$ python -q
>>> import numpy as np
>>> from numpy import linalg as LA
>>> np.set_printoptions(suppress=True, linewidth=120)
>>> F = np.load("run17.npy")
>>> F.round(2)
array([[ 1.  ,  0.  ,  0.  ,  0.  ],
       [ 0.  ,  0.5 ,  0.  ,  0.87],
       [ 0.  ,  0.  ,  1.  ,  0.  ],
       [ 0.  , -0.87,  0.  ,  0.5 ]])
>>> rng = np.random.default_rng(23716)
>>> idx = rng.permutation(4)
>>> idx
array([3, 0, 1, 2])
>>> other = F[idx][:, idx]
>>> np.round(np.diag(other), 2)
array([0.5, 1. , 0.5, 1. ])
>>> print(np.trace(other))
3.0
>>> round(float(LA.det(other)), 2), round(LA.det(F[idx]), 2)
(1.0, np.float64(-1.0))
>>> np.round(np.sort(np.abs(LA.eigvals(other))), 2)
array([1., 1., 1., 1.])
>>> M = np.loadtxt("test18.csv", delimiter=",")
>>> M
array([[5., 4., 4.],
       [4., 5., 4.],
       [4., 4., 5.]])
>>> idx = rng.permutation(3)
>>> other = M[:, idx] * rng.choice([-1, 1], 3)
>>> other
array([[-4., -4., -5.],
       [-5., -4., -4.],
       [-4., -5., -4.]])
>>> U, _, Vh = LA.svd(M.T @ other)
>>> np.round(U @ Vh, 2) + 0
array([[ 0.,  0., -1.],
       [-1.,  0.,  0.],
       [ 0., -1.,  0.]])
>>> np.round(LA.lstsq(M, other)[0], 2) + 0
array([[ 0.,  0., -1.],
       [-1.,  0.,  0.],
       [ 0., -1.,  0.]])
>>> W0 = np.load("a.npy")
>>> W0
array([[ 1, -2,  4],
       [ 1, -1,  1],
       [ 1,  0,  0],
       [ 1,  1,  1]])
>>> proj = W0 @ LA.solve(W0.T @ W0, W0.T)
>>> np.round((np.eye(4) - proj) @ W0, 2) + 0
array([[0., 0., 0.],
       [0., 0., 0.],
       [0., 0., 0.],
       [0., 0., 0.]])
>>> np.allclose(proj @ proj, proj)
True
>>> print(np.round(np.diag(proj), 2))
[0.95 0.55 0.55 0.95]
>>> np.round(proj @ W0[:, 0], 2)
array([1., 1., 1., 1.])
>>> LA.matrix_rank(np.eye(4) - proj)
np.int64(1)
>>> E = np.load("layer8.npy")
>>> E
array([[ 0,  2,  1],
       [ 0,  3,  3],
       [ 2,  4,  3],
       [ 2,  4,  3],
       [ 2,  6,  5],
       [ 2,  7,  6],
       [ 3,  9,  7],
       [ 3,  9,  7],
       [ 5,  9,  8],
       [ 7, 10, 10],
       [ 9, 10, 10],
       [10, 11, 10],
       [10, 12, 10],
       [12, 12, 10],
       [12, 13, 11],
       [12, 15, 13],
       [14, 16, 13],
       [16, 17, 13],
       [16, 18, 14],
       [18, 19, 14],
       [18, 20, 14],
       [20, 22, 16],
       [22, 23, 17],
       [22, 24, 17]])
>>> Xs = (E - E.mean(axis=0)) / E.std(axis=0)
>>> np.argwhere(np.abs(Xs) > 2)
array([], shape=(0, 2), dtype=int64)
>>> np.round(Xs.std(axis=0), 2)
array([1., 1., 1.])
>>> b = LA.lstsq(np.delete(Xs, 2, axis=1), Xs[:, 2])[0]
>>> np.abs(b).argmax()
np.int64(1)
>>> Z = np.sign(np.array([[1, -2, -1, -3], [-2, -3, -2, -3], [3, 3, -1, 3], [3, 2, -2, -1]]))
>>> other = (np.tril(Z, -1) + np.eye(4)) @ (np.triu(Z, 1) + np.eye(4))
>>> evals = np.array([3, 7, 1, -7])
>>> m1 = np.rint(other * evals @ LA.inv(other)) + 0
>>> m1
array([[-29., -18.,   6.,   8.],
       [ -8.,   3.,   8.,   0.],
       [-36., -18.,  13.,   8.],
       [-68., -34.,  20.,  17.]])
>>> U, sig, Vh = LA.svd(m1)
>>> print(sig.round(2))
[98.08 10.12  1.6   0.09]
>>> other = U[:, :3] @ np.diag(sig[:3]) @ Vh[:3]
>>> other.round(2)
array([[-28.97, -18.  ,   6.03,   8.07],
       [ -7.99,   3.  ,   8.01,   0.03],
       [-36.  , -18.  ,  13.  ,   7.99],
       [-68.01, -34.  ,  19.99,  16.97]])
>>> LA.matrix_rank(other)
np.int64(3)
>>> U, sig, Vh = LA.svd(m1, full_matrices=False)
>>> np.round(np.cumsum(sig ** 2) / np.sum(sig ** 2), 2)
array([0.99, 1.  , 1.  , 1.  ])
>>> print(np.allclose(U * sig @ Vh, m1))
True
>>> print(np.abs(U[:, 0]).round(6).argmax())
3
>>> np.round(U.T @ m1 @ Vh.T, 2) + 0
array([[98.08,  0.  ,  0.  ,  0.  ],
       [ 0.  , 10.12,  0.  ,  0.  ],
       [ 0.  ,  0.  ,  1.6 ,  0.  ],
       [ 0.  ,  0.  ,  0.  ,  0.09]])
>>> U.shape, sig.shape, Vh.shape
((4, 4), (4,), (4, 4))
>>> sig.round(2)
array([98.08, 10.12,  1.6 ,  0.09])
>>> np.round(np.abs(Vh[0]), 2)
array([0.84, 0.43, 0.25, 0.21])
>>> u, v = m1[2], m1[3]
>>> u @ u
np.float64(1853.0)
>>> p = (u @ v) / (u @ u) * u
>>> np.round(v - p, 2)
array([-0.86, -0.43, -4.25,  2.08])
>>> LA.matrix_rank(np.outer(u, v))
np.int64(1)
>>> round(float(LA.norm(u + v) ** 2 + LA.norm(u - v) ** 2), 2)
16644.0
>>> feats = np.load("case5.npy")
>>> feats
array([[ 1,  3,  0,  0],
       [ 0, -1,  0,  0],
       [ 0,  0,  1,  3],
       [ 0,  0,  0, -1]])
>>> proj = np.triu(np.array([[-1, 4, -5, -4], [-3, -2, 0, 0], [-2, 5, -4, 4], [2, 2, -2, 3]]), 1) + np.eye(4)
>>> other = proj @ feats @ LA.inv(proj)
>>> proj @ feats - feats @ proj
array([[ 0., -8.,  0., -7.],
       [ 0.,  0.,  0.,  0.],
       [ 0.,  0.,  0., -8.],
       [ 0.,  0.,  0.,  0.]])
>>> LA.matrix_rank(other)
np.int64(4)
>>> print(other)
[[ 1. -5.  0. -7.]
 [ 0. -1.  0.  0.]
 [ 0.  0.  1. -5.]
 [ 0.  0.  0. -1.]]
>>> print((other + other.T) / 2)
[[ 1.  -2.5  0.  -3.5]
 [-2.5 -1.   0.   0. ]
 [ 0.   0.   1.  -2.5]
 [-3.5  0.  -2.5 -1. ]]
>>> np.round(np.abs(LA.eigvals(other)).max(), 2)
np.float64(1.0)
>>> np.round(np.sort(np.abs(LA.eigvals(other))), 2)
array([1., 1., 1., 1.])
>>> np.trace(other)
np.float64(0.0)
>>> np.allclose(other, other.T)
False
>>> print(np.allclose(other @ other.T, other.T @ other))
False
>>> LA.matrix_rank(feats, rtol=0.1)
np.int64(2)
>>> print(round(np.log10(LA.cond(feats))))
1
